In [1]: import numpy as np

In [2]: np.set_printoptions(precision=2, suppress=True, linewidth=120, sign=" ")

In [3]: X = np.loadtxt("a.csv", delimiter=",")

In [4]: X
Out[4]: 
array([[ -1.07,  -1.42,   0.78],
       [  0.78,  -2.27,   1.13],
       [  2.03,   5.28,   4.98],
       [  1.46,  13.79,   1.1 ],
       [ -5.23,  -3.75,   8.44],
       [  0.87,  -4.96,  -6.55],
       [ -1.84,  11.97,  -0.28],
       [ -1.38, -11.24,  -1.15],
       [ -5.39,   5.7 ,   5.42],
       [ -1.34, -15.88,  -8.  ],
       [  2.87,   4.57,  -5.74],
       [  3.56,  -3.28,   0.65],
       [ -2.91,   9.38,   0.29],
       [ -6.28, -13.93,   4.93],
       [ -1.33,   7.25,   4.07],
       [ -1.66,   3.72, -11.91]])

In [5]: theta = np.radians(120)

In [6]: Rm = np.eye(3)

In [7]: Rm[0, 0] = Rm[2, 2] = np.cos(theta)

In [8]: Rm[0, 2], Rm[2, 0] = -np.sin(theta), np.sin(theta)

In [9]: Rm
Out[9]: 
array([[-0.5 ,  0.  , -0.87],
       [ 0.  ,  1.  ,  0.  ],
       [ 0.87,  0.  , -0.5 ]])

In [10]: other = X @ Rm.T

In [11]: np.allclose(np.linalg.norm(X, axis=1), np.linalg.norm(other, axis=1))
Out[11]: True

In [12]: np.linalg.svd(X, compute_uv=False), np.linalg.svd(other, compute_uv=False)
Out[12]: (array([ 34.85,  21.63,  10.69]), array([ 34.85,  21.63,  10.69]))

In [13]: np.abs(other - X).max(axis=0)
Out[13]: array([ 12.8 ,   0.  ,  17.19])

In [14]: np.allclose(X @ X.T, other @ other.T)
Out[14]: True

In [15]: np.round(np.linalg.det(Rm[::-1]), 2)
Out[15]: np.float64(-1.0)

In [16]: round(float(np.einsum("ii->", Rm)), 2)
Out[16]: 0.0

In [17]: round(np.linalg.eigvals(Rm).sum().real, 2)
Out[17]: np.float64(0.0)

In [18]: round(np.einsum("ij,ji->", Rm, Rm), 2)
Out[18]: np.float64(-0.0)

In [19]: np.round(np.poly(Rm), 2) + 0
Out[19]: array([ 1.,  0.,  0., -1.])

In [20]: rng = np.random.default_rng(881246)

In [21]: lab = rng.permutation(3)

In [22]: other = X[:, lab] * rng.choice([-1, 1], 3)

In [23]: other
Out[23]: 
array([[ -0.78,  -1.07,   1.42],
       [ -1.13,   0.78,   2.27],
       [ -4.98,   2.03,  -5.28],
       [ -1.1 ,   1.46, -13.79],
       [ -8.44,  -5.23,   3.75],
       [  6.55,   0.87,   4.96],
       [  0.28,  -1.84, -11.97],
       [  1.15,  -1.38,  11.24],
       [ -5.42,  -5.39,  -5.7 ],
       [  8.  ,  -1.34,  15.88],
       [  5.74,   2.87,  -4.57],
       [ -0.65,   3.56,   3.28],
       [ -0.29,  -2.91,  -9.38],
       [ -4.93,  -6.28,  13.93],
       [ -4.07,  -1.33,  -7.25],
       [ 11.91,  -1.66,  -3.72]])

In [24]: Uu, _, vt = np.linalg.svd(X.T @ other)

In [25]: lab
Out[25]: array([ 2,  0,  1])

In [26]: feats = np.load("x.npy")

In [27]: feats
Out[27]: 
array([[ 2.,  0.,  0.,  0.],
       [ 0.,  0.,  1.,  5.],
       [ 0.,  1.,  1.,  5.],
       [ 0.,  1.,  3.,  0.]])

In [28]: # 2 groups of indices that never mix

In [29]: w, V = np.linalg.eig(feats)

In [30]: w
Out[30]: array([ 5.4 , -3.64, -0.76,  2.  ])

In [31]: def softmax(z):
    ...:     e = np.exp(z - z.max(axis=-1, keepdims=True))
    ...:     return e / e.sum(axis=-1, keepdims=True)
    ...: 

In [32]: np.round(softmax(X[14]), 2) + 0
Out[32]: array([ 0.  ,  0.96,  0.04])

In [33]: softmax(X).sum(axis=1)
Out[33]: array([ 1.,  1.,  1.,  1.,  1.,  1.,  1.,  1.,  1.,  1.,  1.,  1.,  1.,  1.,  1.,  1.])

In [34]: np.round(softmax(X[14] + 2), 2) + 0
Out[34]: array([ 0.  ,  0.96,  0.04])

In [35]: np.round(softmax(10 * X[14]), 2) + 0
Out[35]: array([ 0.,  1.,  0.])

In [36]: S = X @ X.T / np.sqrt(3)

In [37]: softmax(S)[14] @ X
Out[37]: array([  1.46,  13.79,   1.1 ])

In [38]: softmax(S).round(6).argmax(axis=1)
Out[38]: array([ 13,  13,   3,   3,  13,   9,   3,   9,   8,   9,  15,   9,   3,  13,   3,  15])
